% python3 -q
>>> import numpy as np
>>> import numpy.linalg as la
>>> np.set_printoptions(precision=2, suppress=True, linewidth=100)
>>> data = np.load("mat.npy")
>>> data
array([[ 4.51, -0.36, -2.13],
       [-4.46,  0.49,  2.21],
       [-3.98,  1.43,  2.67],
       [-4.64, -0.09,  1.87],
       [-3.89,  1.57,  2.73],
       [-4.22, -2.67, -0.13],
       [ 4.6 ,  1.86, -0.6 ],
       [ 4.47,  2.23, -0.29],
       [-4.55,  0.23,  2.06],
       [ 4.73,  0.75, -1.44],
       [ 3.51, -2.05, -2.91]])
>>> rng = np.random.default_rng(874068)
>>> M2 = data + rng.integers(-2, 3, (11, 2)) @ rng.integers(-2, 3, (2, 3))
>>> M2
array([[ 4.51, -0.36, -2.13],
       [-4.46,  0.49,  2.21],
       [-3.98,  1.43,  2.67],
       [-4.64, -0.09,  1.87],
       [-3.89,  1.57,  2.73],
       [-4.22, -2.67, -0.13],
       [ 4.6 ,  1.86, -0.6 ],
       [ 4.47,  2.23, -0.29],
       [-4.55,  0.23,  2.06],
       [ 4.73,  0.75, -1.44],
       [ 3.51, -2.05, -2.91]])
>>> la.matrix_rank(M2 - data, tol=1e-8)
np.int64(0)
>>> np.abs(M2 - data).sum(axis=1)
array([0., 0., 0., 0., 0., 0., 0., 0., 0., 0., 0.])
>>> W0 = np.load("a.npy")
>>> W0
array([[-4.56,  2.43, -3.78],
       [-3.39,  3.85, -3.19],
       [-2.81,  5.73, -2.9 ],
       [-2.92,  5.63, -2.96],
       [-3.48,  4.91, -3.24],
       [-7.61,  1.48, -5.3 ],
       [-4.18,  2.99, -3.59],
       [-2.04,  7.7 , -2.52],
       [-5.07,  4.22, -4.04],
       [-1.44,  5.33, -2.22],
       [-2.81,  4.62, -2.91],
       [-2.95,  4.9 , -2.98],
       [-2.15,  5.62, -2.58],
       [ 1.39,  9.91, -0.81],
       [-3.44,  5.72, -3.22],
       [-1.52,  5.83, -2.26],
       [-2.89,  5.36, -2.95],
       [-3.61,  4.7 , -3.3 ],
       [ 0.09,  6.09, -1.45],
       [-1.68,  7.02, -2.34],
       [-3.75,  5.19, -3.37]])
>>> hat = W0 @ la.solve(W0.T @ W0, W0.T)
>>> np.diag(hat)
array([0.21, 0.1 , 0.06, 0.06, 0.06, 0.38, 0.15, 0.25, 0.16, 0.15, 0.08, 0.05, 0.06, 0.39, 0.11,
       0.09, 0.05, 0.06, 0.33, 0.11, 0.09])
>>> hat @ W0[:, 1]
array([2.43, 3.85, 5.73, 5.63, 4.91, 1.48, 2.99, 7.7 , 4.22, 5.33, 4.62, 4.9 , 5.62, 9.91, 5.72,
       5.83, 5.36, 4.7 , 6.09, 7.02, 5.19])
